% python3 -q
>>> import numpy as np
>>> import numpy.linalg as la
>>> np.set_printoptions(precision=3, suppress=True, linewidth=200, legacy="1.25")
>>> mat = np.load("dump.npy")
>>> print(mat)
[[-2.559 -0.798 -4.072]
 [-0.345  0.114 -0.99 ]
 [-2.306  0.146 -5.804]
 [-0.589 -0.179 -1.496]
 [-0.385 -0.169 -0.282]
 [-0.956  0.253 -2.979]
 [-2.875 -0.659 -4.956]
 [-2.156 -0.614 -3.585]
 [-0.988  0.023 -2.366]
 [-1.574  0.511 -4.943]
 [-2.512 -0.877 -3.971]
 [-3.076 -0.191 -6.675]
 [-2.027 -0.974 -2.025]
 [-2.884 -0.448 -5.548]
 [-1.406 -0.156 -2.852]
 [-2.838 -0.365 -5.657]
 [-3.539 -0.61  -6.975]
 [-0.068 -0.071 -0.032]
 [-2.737 -0.454 -5.595]
 [-0.671  0.246 -2.106]]
>>> left, sigma, Vt = la.svd(mat)
>>> sigma
array([20.9  ,  2.42 ,  0.236])
>>> Y = left[:, :2] @ np.diag(sigma[:2]) @ Vt[:2]
>>> la.matrix_rank(mat, rtol=0.05)
2
>>> round(la.norm(mat - Y) / la.norm(mat), 3)
0.011
>>> x = np.array([8, 0, 8])
>>> la.norm(mat @ x) <= la.norm(mat, 2) * la.norm(x) + 1e-9
True
>>> print(np.sign((mat @ x).round(6)))
[-1. -1. -1. -1. -1. -1. -1. -1. -1. -1. -1. -1. -1. -1. -1. -1. -1. -1. -1. -1.]
>>> mat @ np.eye(3)[0]
array([-2.559, -0.345, -2.306, -0.589, -0.385, -0.956, -2.875, -2.156, -0.988, -1.574, -2.512, -3.076, -2.027, -2.884, -1.406, -2.838, -3.539, -0.068, -2.737, -0.671])
>>> left, sigma, Vt = la.svd(mat, full_matrices=False)
>>> np.round(Vt @ Vt.T, 3) + 0
array([[1., 0., 0.],
       [0., 1., 0.],
       [0., 0., 1.]])
>>> np.round(left.T @ mat @ Vt.T, 3) + 0
array([[20.9  ,  0.   ,  0.   ],
       [ 0.   ,  2.42 ,  0.   ],
       [ 0.   ,  0.   ,  0.236]])
>>> left.shape, sigma.shape, Vt.shape
((20, 3), (3,), (3, 3))
>>> np.abs(left[:, 0]).round(6).argmax()
16
>>> np.round(left.T @ left, 3) + 0
array([[1., 0., 0.],
       [0., 1., 0.],
       [0., 0., 1.]])
>>> print(sigma)
[20.9    2.42   0.236]
>>> np.cumsum(sigma ** 2) / np.sum(sigma ** 2)
array([0.987, 1.   , 1.   ])
>>> print(sigma / sigma[0])
[1.    0.116 0.011]
>>> x = np.array([-2, -1, 3])
>>> y = mat @ x
>>> la.lstsq(mat, y)[0]
array([-2., -1.,  3.])
>>> np.round(la.pinv(mat) @ mat, 3) + 0
array([[1., 0., 0.],
       [0., 1., 0.],
       [0., 0., 1.]])
>>> la.solve(mat.T @ mat, mat.T @ y)
array([-2., -1.,  3.])
>>> rng = np.random.default_rng(464775)
>>> y = y + 0.02 * rng.normal(size=20)
>>> print(y)
[ -6.283  -2.385 -12.944  -3.093   0.078  -7.285  -8.437  -5.818  -5.131 -12.217  -6.014 -13.691  -1.071 -10.445  -5.586 -10.916 -13.212   0.101 -10.815  -5.214]
>>> c, *_ = la.lstsq(mat, y)
>>> print(round(la.norm(y - mat @ c), 3))
0.062
>>> c.round()
array([-2., -1.,  3.])
>>> c
array([-1.861, -1.155,  2.94 ])
>>> Y = np.c_[mat[:, :2] @ np.array([[-2, -1], [3, 3]]), np.array([9, 4, 0, 0, 5, 9, 2, 4, -7, -2, 7, 0, -4, 8, 8, 8, -6, 0, -9, 4])]
>>> Y
array([[ 2.724,  0.165,  9.   ],
       [ 1.032,  0.687,  4.   ],
       [ 5.05 ,  2.744,  0.   ],
       [ 0.641,  0.052,  0.   ],
       [ 0.263, -0.122,  5.   ],
       [ 2.671,  1.715,  9.   ],
       [ 3.773,  0.898,  2.   ],
       [ 2.47 ,  0.314,  4.   ],
       [ 2.045,  1.057, -7.   ],
       [ 4.681,  3.107, -2.   ],
       [ 2.393, -0.119,  7.   ],
       [ 5.579,  2.503,  0.   ],
       [ 1.132, -0.895, -4.   ],
       [ 4.424,  1.54 ,  8.   ],
       [ 2.344,  0.938,  8.   ],
       [ 4.581,  1.743,  8.   ],
       [ 5.248,  1.709, -6.   ],
       [-0.077, -0.145,  0.   ],
       [ 4.112,  1.375, -9.   ],
       [ 2.08 ,  1.409,  4.   ]])
>>> np.round(la.norm(Y - mat @ la.lstsq(mat, Y)[0], axis=0), 3) + 0
array([ 0.   ,  0.   , 24.538])
>>> la.matrix_rank(np.c_[mat, Y])
4
